>>> import numpy as np
>>> np.set_printoptions(precision=1, suppress=True, linewidth=160)
>>> tidy = lambda a: np.round(a, 1) + 0
>>> A = np.diag(10 * np.array([-1, -3, 2])) + np.array([[-1, 0, -2], [1, 0, -3], [2, -1, 1]])
>>> print(A)
[[-11   0  -2]
 [  1 -30  -3]
 [  2  -1  21]]
>>> w, V = np.linalg.eig(A)
>>> print(tidy(np.sort(np.linalg.eigvals(A.T))))
[-30.1 -10.9  20.9]
>>> print(tidy(np.prod(w)))
6845.0
>>> mat = np.loadtxt("x.csv", delimiter=",")
>>> print(mat)
[[  1.  -1.   1.  -1.]
 [  1.   0.   0.   0.]
 [  1.   1.   1.   1.]
 [  1.   2.   4.   8.]
 [  1.   3.   9.  27.]
 [  1.   4.  16.  64.]
 [  1.   5.  25. 125.]]
>>> print(np.linalg.norm(mat, axis=1).argmax())
6
>>> print(tidy(np.linalg.norm(mat, "nuc")))
155.5
>>> print(mat[0] @ mat[1])
1.0
>>> q, r_ = np.linalg.qr(mat)
>>> print(tidy(np.abs(np.diag(r_))))
[ 2.6  5.3  9.2 14.7]
>>> print(tidy(q.T @ q))
[[1. 0. 0. 0.]
 [0. 1. 0. 0.]
 [0. 0. 1. 0.]
 [0. 0. 0. 1.]]
>>> print(q.shape, r_.shape)
(7, 4) (4, 4)
>>> print(tidy(abs(r_[0, 0])), tidy(np.linalg.norm(mat[:, 0])))
2.6 2.6
>>> print(np.allclose(r_.T @ r_, mat.T @ mat))
True
>>> print(tidy(q))
[[-0.4 -0.6  0.5 -0.4]
 [-0.4 -0.4  0.   0.4]
 [-0.4 -0.2 -0.3  0.4]
 [-0.4  0.  -0.4  0. ]
 [-0.4  0.2 -0.3 -0.4]
 [-0.4  0.4  0.  -0.4]
 [-0.4  0.6  0.5  0.4]]
>>> out = mat / np.linalg.norm(mat, axis=1)
Traceback (most recent call last):
  File "<python-input-20>", line 1, in <module>
    out = mat / np.linalg.norm(mat, axis=1)
          ~~~~^~~~~~~~~~~~~~~~~~~~~~~~~~~~~
ValueError: operands could not be broadcast together with shapes (7,4) (7,) 
>>> out = mat / np.linalg.norm(mat, axis=1, keepdims=True)
>>> gram = out @ out.T
>>> print((gram - 2 * np.eye(7)).round(6).argmax(axis=1))
[1 0 3 4 5 6 5]
>>> print(tidy(gram[0]))
[ 1.   0.5  0.  -0.3 -0.3 -0.4 -0.4]
>>> print(tidy(gram))
[[ 1.   0.5  0.  -0.3 -0.3 -0.4 -0.4]
 [ 0.5  1.   0.5  0.1  0.   0.   0. ]
 [ 0.   0.5  1.   0.8  0.7  0.6  0.6]
 [-0.3  0.1  0.8  1.   1.   1.   0.9]
 [-0.3  0.   0.7  1.   1.   1.   1. ]
 [-0.4  0.   0.6  1.   1.   1.   1. ]
 [-0.4  0.   0.6  0.9  1.   1.   1. ]]
>>> m1 = np.array([[-3, -1, 2, -3, -1, 0, 3],
...     [-3, 3, -3, 3, 2, 1, 0],
...     [2, 0, -3, 3, 0, 0, -3],
...     [1, 3, -1, -3, 3, 0, 2]])
>>> m1[-1] = m1[0] + -3 * m1[1]
>>> print(m1)
[[ -3  -1   2  -3  -1   0   3]
 [ -3   3  -3   3   2   1   0]
 [  2   0  -3   3   0   0  -3]
 [  6 -10  11 -12  -7  -3   3]]
>>> print(np.allclose(m1[:-1].T @ np.linalg.lstsq(m1[:-1].T, m1[-1])[0], m1[-1]))
True
>>> print(np.unique(m1.round(6), axis=0).shape)
(4, 7)
>>> print(tidy(np.trace(np.linalg.pinv(m1) @ m1)))
3.0
>>> print(tidy(m1 @ np.linalg.pinv(m1) @ m1))
[[ -3.  -1.   2.  -3.  -1.   0.   3.]
 [ -3.   3.  -3.   3.   2.   1.   0.]
 [  2.   0.  -3.   3.   0.   0.  -3.]
 [  6. -10.  11. -12.  -7.  -3.   3.]]
>>> try:
...     np.linalg.inv(m1)
... except np.linalg.LinAlgError as e:
...     print(repr(e))
... 
LinAlgError('Last 2 dimensions of the array must be square')
>>> feats = np.loadtxt("test2.csv", delimiter=",")
>>> print(tidy(feats))
[[-0.2  0.1 -0.3 -0.5  0.3 -0.7 -0.1]
 [-0.1 -0.5 -0.5  0.4  0.2 -0.1  0.5]
 [ 0.6 -0.1 -0.5 -0.4  0.3  0.4 -0.3]
 [ 0.4 -0.5  0.5 -0.3  0.1 -0.3  0.3]
 [-0.6 -0.6  0.1 -0.3  0.   0.2 -0.4]
 [ 0.3 -0.2 -0.1  0.4 -0.3 -0.4 -0.6]
 [ 0.  -0.1 -0.3 -0.3 -0.8  0.   0.2]]
>>> rng = np.random.default_rng(122)
>>> idx = rng.permutation(7)
>>> out = feats[:, idx] * rng.choice([-1, 1], 7)
>>> print(tidy(out))
[[ 0.1  0.3 -0.5 -0.3  0.1  0.7 -0.2]
 [-0.5  0.5  0.4 -0.2 -0.5  0.1 -0.1]
 [ 0.3  0.5 -0.4 -0.3 -0.1 -0.4  0.6]
 [-0.3 -0.5 -0.3 -0.1 -0.5  0.3  0.4]
 [ 0.4 -0.1 -0.3  0.  -0.6 -0.2 -0.6]
 [ 0.6  0.1  0.4  0.3 -0.2  0.4  0.3]
 [-0.2  0.3 -0.3  0.8 -0.1  0.   0. ]]
>>> left, _, vt = np.linalg.svd(feats.T @ out)
>>> print(tidy(np.linalg.lstsq(feats, out)[0]))
[[ 0.  0.  0.  0.  0.  0.  1.]
 [ 0.  0.  0.  0.  1.  0.  0.]
 [ 0. -1.  0.  0.  0.  0.  0.]
 [ 0.  0.  1.  0.  0.  0.  0.]
 [ 0.  0.  0. -1.  0.  0.  0.]
 [ 0.  0.  0.  0.  0. -1.  0.]
 [-1.  0.  0.  0.  0.  0.  0.]]
